In [1]: import numpy as np

In [2]: np.set_printoptions(suppress=True, linewidth=160)

In [3]: rd = lambda a: np.round(a, 2) + 0

In [4]: feats = np.load("data.npy")

In [5]: rd(feats)
Out[5]: 
array([[ 0.53, -0.37,  0.34],
       [-0.37,  0.71,  0.26],
       [ 0.34,  0.26,  0.76]])

In [6]: # rank 2

In [7]: T = np.stack([feats, 2 * feats, feats[::-1]])

In [8]: rd(np.linalg.norm(T, axis=(1, 2)))
Out[8]: array([1.41, 2.83, 1.41])

In [9]: T.shape
Out[9]: (3, 3, 3)

In [10]: np.linalg.matrix_rank(T)
Out[10]: array([2, 2, 2])

In [11]: data = np.load("a.npy")

In [12]: data
Out[12]: 
array([[0, 4, 0],
       [4, 8, 0],
       [0, 2, 0],
       [4, 8, 0],
       [2, 6, 0],
       [4, 8, 0],
       [2, 6, 0],
       [4, 8, 0],
       [0, 2, 0],
       [2, 6, 0],
       [2, 6, 0],
       [4, 8, 0],
       [0, 2, 0],
       [4, 8, 0],
       [0, 4, 0],
       [0, 2, 0],
       [0, 4, 0]])

In [13]: # row 3 repeats row 1

In [14]: rd(np.linalg.eigvals(feats).sum().real)
Out[14]: np.float64(2.0)

In [15]: np.einsum("ii->", feats)
Out[15]: np.float64(2.0)

In [16]: rd(np.kron(np.eye(2, dtype=int), feats))
Out[16]: 
array([[ 0.53, -0.37,  0.34,  0.  ,  0.  ,  0.  ],
       [-0.37,  0.71,  0.26,  0.  ,  0.  ,  0.  ],
       [ 0.34,  0.26,  0.76,  0.  ,  0.  ,  0.  ],
       [ 0.  ,  0.  ,  0.  ,  0.53, -0.37,  0.34],
       [ 0.  ,  0.  ,  0.  , -0.37,  0.71,  0.26],
       [ 0.  ,  0.  ,  0.  ,  0.34,  0.26,  0.76]])

In [17]: W1 = np.array([[8, -2, -3, -8, 0], [-6, 7, 5, -7, -2], [-8, -1, -8, -7, 1]])

In [18]: c = np.array([3, -3, -1, -3, -2])

In [19]: H = np.maximum(data @ W1 + c, 0)

In [20]: (H > 0).astype(int)
Out[20]: 
array([[0, 1, 1, 0, 0],
       [0, 1, 1, 0, 0],
       [0, 1, 1, 0, 0],
       [0, 1, 1, 0, 0],
       [0, 1, 1, 0, 0],
       [0, 1, 1, 0, 0],
       [0, 1, 1, 0, 0],
       [0, 1, 1, 0, 0],
       [0, 1, 1, 0, 0],
       [0, 1, 1, 0, 0],
       [0, 1, 1, 0, 0],
       [0, 1, 1, 0, 0],
       [0, 1, 1, 0, 0],
       [0, 1, 1, 0, 0],
       [0, 1, 1, 0, 0],
       [0, 1, 1, 0, 0],
       [0, 1, 1, 0, 0]])

In [21]: np.linalg.matrix_rank(H)
Out[21]: np.int64(2)

In [22]: H
Out[22]: 
array([[ 0, 25, 19,  0,  0],
       [ 0, 45, 27,  0,  0],
       [ 0, 11,  9,  0,  0],
       [ 0, 45, 27,  0,  0],
       [ 0, 35, 23,  0,  0],
       [ 0, 45, 27,  0,  0],
       [ 0, 35, 23,  0,  0],
       [ 0, 45, 27,  0,  0],
       [ 0, 11,  9,  0,  0],
       [ 0, 35, 23,  0,  0],
       [ 0, 35, 23,  0,  0],
       [ 0, 45, 27,  0,  0],
       [ 0, 11,  9,  0,  0],
       [ 0, 45, 27,  0,  0],
       [ 0, 25, 19,  0,  0],
       [ 0, 11,  9,  0,  0],
       [ 0, 25, 19,  0,  0]])

In [23]: (H > 0).mean(axis=0)
Out[23]: array([0., 1., 1., 0., 0.])

In [24]: Z = np.array([[5, 6], [7, 5], [2, 3], [8, 6], [5, 4]])

In [25]: W1 @ Z
Out[25]: 
array([[ -44,  -19],
       [ -37,  -36],
       [-114, -115]])

In [26]: H @ Z
Out[26]: 
array([[213, 182],
       [369, 306],
       [ 95,  82],
       [369, 306],
       [291, 244],
       [369, 306],
       [291, 244],
       [369, 306],
       [ 95,  82],
       [291, 244],
       [291, 244],
       [369, 306],
       [ 95,  82],
       [369, 306],
       [213, 182],
       [ 95,  82],
       [213, 182]])

In [27]: np.linalg.cond(data) > 100
Out[27]: np.True_

In [28]: [round(float(x), 2) for x in np.linalg.svd(data, compute_uv=False)[:3]]
Out[28]: [26.29, 3.55, 0.0]

In [29]: rd(np.linalg.norm(data, 2) / np.linalg.norm(data))
Out[29]: np.float64(0.99)

In [30]: left, sig, vt = np.linalg.svd(data)

In [31]: V = vt[:(sig > 1e-8).sum()]

In [32]: rng = np.random.default_rng(246)

In [33]: x = data[6] + 2 * data[5] + rng.integers(2) * np.eye(3)[1]

In [34]: x
Out[34]: array([10., 23.,  0.])

In [35]: np.linalg.matrix_rank(np.vstack([data, x]))
Out[35]: np.int64(2)

In [36]: x = np.array([-3, -1, -1])

In [37]: np.linalg.norm(feats @ x) <= np.linalg.norm(feats, 2) * np.linalg.norm(x) + 1e-9
Out[37]: np.True_

In [38]: rd(feats @ x)
Out[38]: array([-1.56,  0.13, -2.03])

In [39]: rd(feats * x)
Out[39]: 
array([[-1.59,  0.37, -0.34],
       [ 1.11, -0.71, -0.26],
       [-1.01, -0.26, -0.76]])

In [40]: rd(feats @ (2 * x))
Out[40]: array([-3.11,  0.27, -4.06])

In [41]: np.sign((feats @ x).round(6))
Out[41]: array([-1.,  1., -1.])

In [42]: J = np.load("case1.npy")

In [43]: J
Out[43]: 
array([[ 0,  0, 20],
       [ 6, 26,  0],
       [ 0, 10,  4],
       [ 0, 21,  6],
       [ 0,  8, 20],
       [ 0,  0,  2],
       [ 0, 32,  8],
       [ 0,  0, 10],
       [30, 14,  0],
       [ 0,  0, 16],
       [ 6, 26,  0],
       [18, 20,  0],
       [18, 20,  0],
       [ 0, 21,  6],
       [ 4,  0,  0],
       [ 0,  0, 32],
       [ 0, 29,  2],
       [ 0, 29,  2],
       [30, 14,  0],
       [ 8, 15,  0]])

In [44]: t = np.radians(60)

In [45]: r_ = np.eye(3)

In [46]: r_[1, 1] = r_[2, 2] = np.cos(t)

In [47]: r_[1, 2], r_[2, 1] = -np.sin(t), np.sin(t)

In [48]: rd(r_)
Out[48]: 
array([[ 1.  ,  0.  ,  0.  ],
       [ 0.  ,  0.5 , -0.87],
       [ 0.  ,  0.87,  0.5 ]])

In [49]: out = J @ r_.T

In [50]: np.allclose(np.linalg.norm(J, axis=1), np.linalg.norm(out, axis=1))
Out[50]: True

In [51]: rd(np.abs(out - J).max(axis=0))
Out[51]: array([ 0.  , 27.71, 24.11])

In [52]: rd(np.linalg.det(r_)), np.trace(r_)
Out[52]: (np.float64(1.0), np.float64(2.0))

In [53]: np.allclose(J @ J.T, out @ out.T)
Out[53]: True

In [54]: rd(np.linalg.det(r_))
Out[54]: np.float64(1.0)

In [55]: rd(r_ @ r_)
Out[55]: 
array([[ 1.  ,  0.  ,  0.  ],
       [ 0.  , -0.5 , -0.87],
       [ 0.  ,  0.87, -0.5 ]])

In [56]: (r_ != 0).astype(int)
Out[56]: 
array([[1, 0, 0],
       [0, 1, 1],
       [0, 1, 1]])

In [57]: out = J + rng.integers(-2, 3, (20, 1)) @ rng.integers(-2, 3, (1, 3))

In [58]: out
Out[58]: 
array([[-2,  1, 21],
       [ 6, 26,  0],
       [-2, 11,  5],
       [ 4, 19,  4],
       [ 2,  7, 19],
       [ 0,  0,  2],
       [ 2, 31,  7],
       [ 0,  0, 10],
       [32, 13, -1],
       [ 0,  0, 16],
       [ 4, 27,  1],
       [14, 22,  2],
       [22, 18, -2],
       [-2, 22,  7],
       [ 8, -2, -2],
       [ 0,  0, 32],
       [-4, 31,  4],
       [ 4, 27,  0],
       [26, 16,  2],
       [ 8, 15,  0]])

In [59]: rd(np.linalg.svd(out - J, compute_uv=False))
Out[59]: array([14.49,  0.  ,  0.  ])

In [60]: out - J
Out[60]: 
array([[-2,  1,  1],
       [ 0,  0,  0],
       [-2,  1,  1],
       [ 4, -2, -2],
       [ 2, -1, -1],
       [ 0,  0,  0],
       [ 2, -1, -1],
       [ 0,  0,  0],
       [ 2, -1, -1],
       [ 0,  0,  0],
       [-2,  1,  1],
       [-4,  2,  2],
       [ 4, -2, -2],
       [-2,  1,  1],
       [ 4, -2, -2],
       [ 0,  0,  0],
       [-4,  2,  2],
       [ 4, -2, -2],
       [-4,  2,  2],
       [ 0,  0,  0]])

In [61]: W0 = np.loadtxt("x.csv", delimiter=",")

In [62]: rd(W0)
Out[62]: 
array([[-2.29,  2.92,  2.25, -2.48],
       [-4.12, -0.21, -2.52,  1.27],
       [ 0.46, -1.  , -2.71, -4.06],
       [ 1.6 ,  3.93, -2.5 ,  0.88]])

In [63]: def softmax(z):
    ...:     e = np.exp(z - z.max(axis=-1, keepdims=True))
    ...:     return e / e.sum(axis=-1, keepdims=True)
    ...: 

In [64]: rd(softmax(10 * W0[1]))
Out[64]: array([0., 0., 0., 1.])

In [65]: rd(softmax(W0[1] + -2))
Out[65]: array([0.  , 0.18, 0.02, 0.8 ])

In [66]: rd(softmax(W0).sum(axis=1))
Out[66]: array([1., 1., 1., 1.])

In [67]: att = W0 @ W0.T / np.sqrt(4)

In [68]: softmax(att).round(6).argmax(axis=1)
Out[68]: array([0, 1, 2, 3])

In [69]: rd(softmax(att + np.triu(np.full(att.shape, -np.inf), 1)))
Out[69]: 
array([[1., 0., 0., 0.],
       [0., 1., 0., 0.],
       [0., 0., 1., 0.],
       [0., 0., 0., 1.]])

In [70]: Q = W0.astype(float).copy()

In [71]: for j in range(4):
    ...:     Q[:, j] -= Q[:, :j] @ (Q[:, :j].T @ Q[:, j])
    ...:     Q[:, j] /= np.linalg.norm(Q[:, j])
    ...: 

In [72]: rd(Q)
Out[72]: 
array([[-0.46,  0.58,  0.45, -0.5 ],
       [-0.82, -0.04, -0.5 ,  0.25],
       [ 0.09, -0.2 , -0.54, -0.81],
       [ 0.32,  0.79, -0.5 ,  0.18]])

In [73]: rd(Q.T @ Q)
Out[73]: 
array([[1., 0., 0., 0.],
       [0., 1., 0., 0.],
       [0., 0., 1., 0.],
       [0., 0., 0., 1.]])

In [74]: K = np.load("mat.npy")

In [75]: K
Out[75]: 
array([[ 0.  ,  0.09, -0.03],
       [ 0.  ,  0.06, -0.02],
       [ 0.  , -0.12,  0.04]])

In [76]: # column 1 dominates

In [77]: left, sig, vt = np.linalg.svd(K)

In [78]: V = vt[:(sig > 1e-8).sum()]

In [79]: x = K[2] + 4 * K[1] + rng.integers(2) * np.eye(3)[0]

In [80]: x
Out[80]: array([ 1.  ,  0.12, -0.04])

In [81]: rd(V.T @ V)
Out[81]: 
array([[ 0. ,  0. ,  0. ],
       [ 0. ,  0.9, -0.3],
       [ 0. , -0.3,  0.1]])

In [82]: np.allclose(V.T @ V @ x, x)
Out[82]: False

In [83]: np.linalg.matrix_rank(np.vstack([K, x]))
Out[83]: np.int64(2)

In [84]: np.poly(K)
Out[84]: array([ 1. , -0.1,  0. ,  0. ])

In [85]: np.kron(np.eye(2, dtype=int), K)
Out[85]: 
array([[ 0.  ,  0.09, -0.03,  0.  ,  0.  , -0.  ],
       [ 0.  ,  0.06, -0.02,  0.  ,  0.  , -0.  ],
       [ 0.  , -0.12,  0.04,  0.  , -0.  ,  0.  ],
       [ 0.  ,  0.  , -0.  ,  0.  ,  0.09, -0.03],
       [ 0.  ,  0.  , -0.  ,  0.  ,  0.06, -0.02],
       [ 0.  , -0.  ,  0.  ,  0.  , -0.12,  0.04]])

In [86]: rd(np.linalg.eigvals(K))
Out[86]: array([0. , 0.1, 0. ])

In [87]: rd(np.linalg.eigvals(K).sum().real)
Out[87]: np.float64(0.1)

In [88]: np.einsum("ij,ji->", K, K)
Out[88]: np.float64(0.01)

In [89]: np.linalg.cond(K) > 100
Out[89]: np.True_

In [90]: r = np.linalg.matrix_rank(K)

In [91]: r
Out[91]: np.int64(1)

In [92]: ns = np.linalg.svd(K)[2][r:].T

In [93]: rd(ns @ ns.T)
Out[93]: 
array([[1. , 0. , 0. ],
       [0. , 0.1, 0.3],
       [0. , 0.3, 0.9]])

In [94]: rd(K @ ns)
Out[94]: 
array([[0., 0.],
       [0., 0.],
       [0., 0.]])

In [95]: [int(np.linalg.matrix_rank(np.delete(K, i, axis=0))) for i in range(3)]
Out[95]: [1, 1, 1]

In [96]: ns.shape
Out[96]: (3, 2)

In [97]: np.unique(K.round(6), axis=0).shape
Out[97]: (3, 3)

In [98]: rd(K @ np.linalg.pinv(K) @ K)
Out[98]: 
array([[ 0.  ,  0.09, -0.03],
       [ 0.  ,  0.06, -0.02],
       [ 0.  , -0.12,  0.04]])

In [99]: np.linalg.lstsq(K[:-1].T, K[-1])[2]
Out[99]: np.int32(1)

In [100]: arr = np.load("layer17.npy")

In [101]: arr
Out[101]: 
array([[1., 0.],
       [0., 3.]])

In [102]: # triangular: eigenvalues sit on the diagonal

In [103]: vals, V = np.linalg.eigh(arr)

In [104]: x = np.array([0, -2])

In [105]: rd(np.linalg.eigvalsh(arr[1:, 1:]))
Out[105]: array([3.])

In [106]: V * np.maximum(vals, 0) @ V.T
Out[106]: 
array([[1., 0.],
       [0., 3.]])

In [107]: rd(V * np.sqrt(vals) @ V.T)
Out[107]: 
array([[1.  , 0.  ],
       [0.  , 1.73]])

In [108]: E = np.load("dump.npy")

In [109]: E
Out[109]: 
array([[-2.,  1.],
       [ 1., -2.]])

In [110]: # equal to its transpose

In [111]: vals, V = np.linalg.eigh(E)

In [112]: rd(V.T @ E @ V)
Out[112]: 
array([[-3.,  0.],
       [ 0., -1.]])

In [113]: np.abs(V[:, -1]).round(6).argmax()
Out[113]: np.int64(0)

In [114]: rd(np.abs(V[:, -1]))
Out[114]: array([0.71, 0.71])

In [115]: rd(V @ np.diag(vals) @ V.T)
Out[115]: 
array([[-2.,  1.],
       [ 1., -2.]])

In [116]: rd(np.linalg.eigvalsh(E + -1 * np.eye(2)))
Out[116]: array([-4., -2.])

In [117]: vals.sum(), np.trace(E)
Out[117]: (np.float64(-4.0), np.float64(-4.0))

In [118]: rd(V.T @ V)
Out[118]: 
array([[1., 0.],
       [0., 1.]])

In [119]: vals, V = np.linalg.eigh(E)

In [120]: x = np.array([0, 2])

In [121]: np.abs(E).sum(axis=1).max(), np.abs(vals).max()
Out[121]: (np.float64(3.0), np.float64(3.0))
